$ python -q
>>> import numpy as np
>>> import numpy.linalg as la
>>> np.set_printoptions(precision=3, suppress=True, linewidth=200)
>>> def rnd(a):
...     return np.round(a, 3) + 0
... 
>>> out = np.array([[2, -2, -2, -2, -1, -2],
...     [1, 0, -2, -2, -2, -2],
...     [0, -2, 0, 1, 0, 0],
...     [-1, 1, -2, -2, 2, -2],
...     [-2, 2, 1, -2, 0, 0],
...     [0, 1, 0, 2, -2, 0]])
>>> W0 = out - out.T
>>> W0
array([[ 0, -3, -2, -1,  1, -2],
       [ 3,  0,  0, -3, -4, -3],
       [ 2,  0,  0,  3, -1,  0],
       [ 1,  3, -3,  0,  4, -4],
       [-1,  4,  1, -4,  0,  2],
       [ 2,  3,  0,  4, -2,  0]])
>>> rnd(la.norm(W0, 2))
np.float64(7.381)
>>> rnd(la.norm(W0, axis=0))
array([4.359, 6.557, 3.742, 7.141, 6.164, 5.745])
>>> feats = np.loadtxt("dump.csv", delimiter=",")
>>> print(feats)
[[ -3.038  -3.062   2.31   -2.15    3.979  -2.806  -3.827   0.381   2.045  -4.353   0.209   4.728]
 [  9.353  -3.202   9.271  -2.243  -1.438  -0.591   2.251  -2.383  -7.605   9.171 -14.909  -0.209]
 [  4.479  -0.606   9.256   2.741 -10.669   0.124  -2.87   -0.464  -6.983  12.593  -9.373  -8.631]
 [ -1.444  -0.841  -4.572  -3.049   8.769  -0.676   2.477  -0.293   3.754  -8.135   3.475   7.699]
 [  7.68   -2.457  11.443   0.379  -7.643  -0.561  -1.315  -1.448  -8.573  12.97  -14.305  -5.591]
 [  7.283  -3.498   9.279  -2.203  -1.108  -1.346   0.394  -1.84   -6.33    7.613 -13.04    0.347]
 [  4.05    1.402   2.311   1.969  -5.662   1.614   1.576  -0.659  -3.917   7.223  -4.42   -5.351]
 [ -0.092  -1.044   4.639   1.04   -4.297  -0.844  -3.373   0.28   -1.966   3.963  -2.944  -3.063]
 [  0.097  -6.002   9.186  -3.572   2.828  -4.418  -5.599  -0.517  -1.579  -0.012  -7.521   4.724]
 [  3.168  -4.902   6.939  -4.139   4.473  -2.835  -1.252  -1.32   -2.475   0.409  -8.57    5.598]
 [ -7.985   1.045  -0.079   3.529  -5.982  -0.976  -7.446   2.5     2.931  -1.057   7.481  -5.088]
 [  8.939  -5.31   11.431  -3.855   0.81   -2.311   0.567  -2.574  -7.468   7.787 -16.461   2.441]
 [ -0.566  -4.494   9.185  -1.435  -1.383  -3.597  -6.568   0.104  -2.192   2.554  -6.458   0.724]
 [  1.256  -1.673  11.474   3.187 -12.346  -1.41   -7.36    0.54   -6.177  12.259  -8.246  -9.508]
 [ -3.505   2.826   2.324   6.194 -13.157   1.143  -5.641   1.892  -1.474   7.629   2.839 -11.875]
 [ -0.256  -3.453  11.477   1.183  -7.91   -2.922  -8.275   0.464  -4.364   8.011  -7.648  -4.973]
 [  4.851  -3.675   4.559  -3.887   4.988  -1.639   1.736  -1.69   -2.556   0.581  -8.28    5.406]
 [-12.001   2.328  -9.204   1.476   3.224  -0.604  -4.289   2.833   9.481 -12.231  16.658   2.111]
 [  6.948  -3.696   2.322  -5.814   9.693  -1.014   5.533  -2.654  -2.167  -1.764  -9.018   9.074]
 [ -0.469  -2.138   2.305  -1.653   2.259  -1.632  -1.792  -0.125   0.203  -1.438  -1.72    2.708]
 [ -6.199   2.756  -9.178   0.8     3.887   0.973   0.786   1.366   6.519  -8.929  11.841   2.249]
 [ -2.281   2.163   2.209   4.705 -10.378   0.696  -4.42    1.38   -1.643   6.407   1.595  -9.253]
 [  3.298   1.634  -9.285  -3.446  10.946   2.212   9.882  -1.605   2.849  -7.554   2.798   8.146]
 [  5.731  -1.87    6.946  -0.632  -2.986  -0.415   0.32   -1.274  -5.453   7.478  -9.662  -1.917]
 [ -3.221  -3.561   9.256   0.597  -5.24   -3.531  -9.23    1.161  -1.566   3.647  -3.769  -2.67 ]
 [  6.276  -1.315   6.871   0.155  -4.572   0.056   0.552  -1.179  -5.984   8.898  -9.86   -3.38 ]
 [  2.73   -2.481   2.293  -3.063   4.673  -1.168   1.382  -0.999  -1.061  -1.034  -4.612   4.696]
 [  2.253   4.342  -9.162   0.769   2.568   3.802   8.019  -0.602   1.644  -2.242   5.114   0.216]
 [ -6.275  -2.705   2.322  -0.922   1.519  -3.207  -6.682   1.389   3.174  -4.775   3.213   2.737]
 [ -2.831  -0.041   4.564   3.086  -8.143  -0.793  -6.089   1.272  -1.46    4.928  -0.073  -6.598]
 [  5.175  -3.569  11.497  -0.227  -5.788  -1.775  -3.368  -1.069  -6.87    9.99  -12.281  -3.569]
 [  6.936   2.72   -4.564  -0.258   1.916   3.498   9.088  -1.717  -2.234   2.171  -2.442   0.133]
 [  2.056  -5.585   9.175  -3.513   2.453  -3.728  -3.821  -0.901  -2.746   1.545  -9.356   4.291]]
>>> U, s, vt = la.svd(feats)
>>> np.argmax(s[:-1] / (s[1:] + 1e-6)) + 1
np.int64(3)
>>> out = U[:, :3] @ np.diag(s[:3]) @ vt[:3]
>>> la.matrix_rank(feats, rtol=0.05)
np.int64(3)
>>> la.matrix_rank(out)
np.int64(3)
>>> rnd(np.abs(feats - out).max())
np.float64(0.125)
>>> rnd(la.norm(feats - out, 2)), rnd(s[3])
(np.float64(0.401), np.float64(0.401))
